$ python -q
>>> import numpy as np
>>> np.set_printoptions(precision=4, suppress=True, linewidth=160)
>>> M = np.loadtxt("sample9.csv", delimiter=",")
>>> M
array([[-0.1, -0.9, -0.8,  1. ],
       [ 1.5,  0. ,  0.7, -0.6],
       [-0.1, -1.4,  0.1,  1.3],
       [ 0.7, -1.3, -0.5,  1. ],
       [-0.8, -0.8, -0.2,  0.3],
       [ 0.1, -0.2,  1.3,  1. ],
       [-1.3, -0.7, -1.7, -0.8],
       [ 0. ,  1. , -2.3,  0.1],
       [-0.6, -2.1,  0.6,  1.5],
       [-0.1, -0.4,  0.3,  0.2],
       [ 1. ,  0. ,  0.8,  0.9],
       [-1.6,  0.3,  0.7, -2.5],
       [-0.2, -1.5,  0.3, -1.7],
       [-1.8, -0.5,  0. , -1.4],
       [ 0.8, -1. ,  0.5,  0. ],
       [ 0.9,  1.1,  0. ,  0. ],
       [ 0.2,  1. ,  0.9, -0.3],
       [-2. , -3. , -0.7,  2.1],
       [ 3.3, -1.2,  3. ,  4.5],
       [ 0.2,  0.1,  2.9, -0.1],
       [ 0.4, -0.9, -0.5,  0.3],
       [-0.5, -0.1,  0.4, -0.8],
       [ 1.8, -1. ,  0.8,  0.2],
       [-2.1,  0.9, -1. , -0.2],
       [-0.6,  1. ,  0.4,  0.4],
       [ 0.3, -0.7, -1.4, -0.3]])
>>> dist = np.linalg.norm(M[:, None] - M[None], axis=-1)
>>> dist[:5, :5]
array([[0.    , 2.8601, 1.0724, 0.9434, 1.1619],
       [2.8601, 0.    , 2.9138, 2.5159, 2.7477],
       [1.0724, 2.9138, 0.    , 1.0488, 1.3928],
       [0.9434, 2.5159, 1.0488, 0.    , 1.755 ],
       [1.1619, 2.7477, 1.3928, 1.755 , 0.    ]])
>>> dist.mean(axis=1).argmax()
np.int64(18)
>>> ang = np.radians(90)
>>> R = np.eye(4)
>>> R[2, 2] = R[1, 1] = np.cos(ang)
>>> R[2, 1], R[1, 2] = -np.sin(ang), np.sin(ang)
>>> R.round(4) + 0
array([[ 1.,  0.,  0.,  0.],
       [ 0.,  0.,  1.,  0.],
       [ 0., -1.,  0.,  0.],
       [ 0.,  0.,  0.,  1.]])
>>> M2 = M @ R.T
>>> round(np.linalg.det(R), 4), np.trace(R)
(np.float64(1.0), np.float64(2.0))
>>> np.allclose(M @ M.T, M2 @ M2.T)
True
>>> idx = M[:, 1] > np.median(M[:, 1])
>>> f = M[idx].mean(axis=0) - M[~idx].mean(axis=0)
>>> round(float((((M - M.mean(axis=0)) @ f > 0) == idx).mean()), 4)
0.8846
>>> idx.astype(int)
array([0, 1, 0, 0, 0, 1, 0, 1, 0, 1, 1, 1, 0, 1, 0, 1, 1, 0, 0, 1, 0, 1, 0, 1, 1, 0])
>>> ((M - M.mean(axis=0)) @ f > 0).astype(int)
array([0, 1, 0, 0, 0, 1, 1, 1, 0, 1, 0, 1, 1, 1, 0, 1, 1, 0, 0, 1, 0, 1, 0, 1, 1, 0])
>>> W0 = np.array([[-1, 0, 0, 0, 0, 0],
...     [-1, 2, 0, 0, 0, 0],
...     [-2, 0, 0, 0, 0, 0],
...     [1, 2, -2, 1, 0, 0],
...     [0, 0, 1, 2, 1, 0],
...     [-1, -1, -1, -1, 1, 2]])
>>> U, sig, Vh = np.linalg.svd(W0)
>>> evecs = Vh[:(sig > 1e-8).sum()]
>>> rng = np.random.default_rng(931208)
>>> x0 = W0[5] + -1 * W0[2] + rng.integers(2) * np.eye(6)[1]
>>> x0
array([ 1.,  0., -1., -1.,  1.,  2.])
>>> np.round(evecs.T @ evecs, 4) + 0
array([[ 1.    ,  0.    ,  0.    ,  0.    ,  0.    ,  0.    ],
       [ 0.    ,  1.    ,  0.    ,  0.    ,  0.    ,  0.    ],
       [ 0.    ,  0.    ,  0.9783, -0.0435,  0.1087, -0.087 ],
       [ 0.    ,  0.    , -0.0435,  0.913 ,  0.2174, -0.1739],
       [ 0.    ,  0.    ,  0.1087,  0.2174,  0.4565,  0.4348],
       [ 0.    ,  0.    , -0.087 , -0.1739,  0.4348,  0.6522]])
>>> round(float(np.linalg.norm(x0 - evecs.T @ evecs @ x0)), 4)
0.0
>>> np.linalg.matrix_rank(np.vstack([W0, x0]))
np.int64(5)
>>> np.diag(evecs.T @ evecs)
array([1.    , 1.    , 0.9783, 0.913 , 0.4565, 0.6522])
>>> M2 = M / np.linalg.norm(M, axis=1, keepdims=True)
>>> G = M2 @ M2.T
>>> np.linalg.norm(M2, axis=1)
array([1., 1., 1., 1., 1., 1., 1., 1., 1., 1., 1., 1., 1., 1., 1., 1., 1., 1., 1., 1., 1., 1., 1., 1., 1., 1.])
>>> round(float(np.degrees(np.arccos(np.clip(G[13, 22], -1, 1)))), 4)
125.6767
>>> (G - 2 * np.eye(26)).round(6).argmax(axis=1)
array([ 3, 22,  8, 20, 17, 18, 25, 25,  2,  8, 18, 21, 21, 11, 22, 16, 19,  4, 10,  5,  3, 11, 14,  6, 16, 20])
>>> C = M[[14, 9]].astype(float)
>>> for _ in range(5):
...     idx = np.linalg.norm(M[:, None] - C, axis=-1).argmin(axis=1)
...     C = np.array([M[idx == j].mean(axis=0) for j in range(2)])
... 
>>> idx
array([1, 0, 1, 1, 1, 0, 1, 1, 1, 1, 0, 1, 1, 1, 0, 1, 1, 1, 0, 0, 1, 1, 0, 1, 1, 1])
>>> np.abs(C[1] - C[0]).argmax()
np.int64(0)
>>> np.bincount(idx)
array([ 7, 19])
>>> U, sig, Vh = np.linalg.svd(W0)
>>> sig.round(4) + 0
array([3.6754, 2.9866, 2.6281, 2.1747, 0.9669, 0.    ])
>>> M2 = U[:, :5] @ np.diag(sig[:5]) @ Vh[:5]
>>> np.linalg.matrix_rank(M2)
np.int64(5)
>>> np.round(np.abs(W0 - M2).max(), 4)
np.float64(0.0)
>>> np.linalg.matrix_rank(W0, rtol=0.05)
np.int64(5)
>>> np.sort(np.linalg.eigvals(W0))
array([-1.,  0.,  1.,  1.,  2.,  2.])
>>> feats = np.array([[3.0, 2.0, 0.0, 0.0, 2.0],
...     [2.0, 3.0, 0.0, 0.0, 2.0],
...     [0.0, 0.0, 3.0, 2.0, 0.0],
...     [0.0, 0.0, 2.0, 3.0, 0.0],
...     [2.0, 2.0, 0.0, 0.0, 3.0]])
>>> feats
array([[3., 2., 0., 0., 2.],
       [2., 3., 0., 0., 2.],
       [0., 0., 3., 2., 0.],
       [0., 0., 2., 3., 0.],
       [2., 2., 0., 0., 3.]])
>>> M2 = feats + rng.integers(-2, 3, (5, 2)) @ rng.integers(-2, 3, (2, 5))
>>> M2
array([[ 7., -2.,  0., -4.,  6.],
       [ 0.,  5.,  2., -4.,  0.],
       [ 3., -3.,  4., -4.,  3.],
       [ 0.,  0.,  2.,  3.,  0.],
       [ 5., -1.,  1., -6.,  6.]])
>>> M2 - feats
array([[ 4., -4.,  0., -4.,  4.],
       [-2.,  2.,  2., -4., -2.],
       [ 3., -3.,  1., -6.,  3.],
       [ 0.,  0.,  0.,  0.,  0.],
       [ 3., -3.,  1., -6.,  3.]])
>>> np.linalg.matrix_rank(M2 - feats, tol=1e-8)
np.int64(2)
>>> np.abs(M2 - feats).sum(axis=1)
array([16., 12., 16.,  0., 16.])
>>> idx = rng.permutation(5)
>>> M2 = feats[:, idx] * rng.choice([-1, 1], 5)
>>> M2
array([[-3., -0.,  2.,  2., -0.],
       [-2., -0.,  3.,  2., -0.],
       [-0., -3.,  0.,  0., -2.],
       [-0., -2.,  0.,  0., -3.],
       [-2., -0.,  2.,  3., -0.]])
>>> U, _, Vh = np.linalg.svd(feats.T @ M2)
>>> idx
array([0, 2, 1, 4, 3])
>>> np.round(np.linalg.lstsq(feats, M2)[0], 4) + 0
array([[-1.,  0.,  0.,  0.,  0.],
       [ 0.,  0.,  1.,  0.,  0.],
       [ 0., -1.,  0.,  0.,  0.],
       [ 0.,  0.,  0.,  0., -1.],
       [ 0.,  0.,  0.,  1.,  0.]])
>>> ev, evecs = np.linalg.eigh(feats)
>>> np.round(evecs.T @ feats @ evecs, 4) + 0
array([[1., 0., 0., 0., 0.],
       [0., 1., 0., 0., 0.],
       [0., 0., 1., 0., 0.],
       [0., 0., 0., 5., 0.],
       [0., 0., 0., 0., 7.]])
>>> ev
array([1., 1., 1., 5., 7.])
>>> np.linalg.eigvalsh(feats + 3 * np.eye(5))
array([ 4.,  4.,  4.,  8., 10.])
>>> x0 = np.ones(5)
>>> for _ in range(7):
...     x0 = feats @ x0
...     x0 /= np.linalg.norm(x0)
...     print(round(x0 @ feats @ x0, 4))
... 
6.4924
6.7042
6.8373
6.9136
6.9549
6.9768
6.9881
>>> round(np.linalg.eigvalsh(feats)[-1], 4)
np.float64(7.0)
>>> feats @ feats
array([[17., 16.,  0.,  0., 16.],
       [16., 17.,  0.,  0., 16.],
       [ 0.,  0., 13., 12.,  0.],
       [ 0.,  0., 12., 13.,  0.],
       [16., 16.,  0.,  0., 17.]])
>>> (np.linalg.matrix_power((feats != 0) + (feats.T != 0) + np.eye(5), 5) > 0).astype(int)
array([[1, 1, 0, 0, 1],
       [1, 1, 0, 0, 1],
       [0, 0, 1, 1, 0],
       [0, 0, 1, 1, 0],
       [1, 1, 0, 0, 1]])
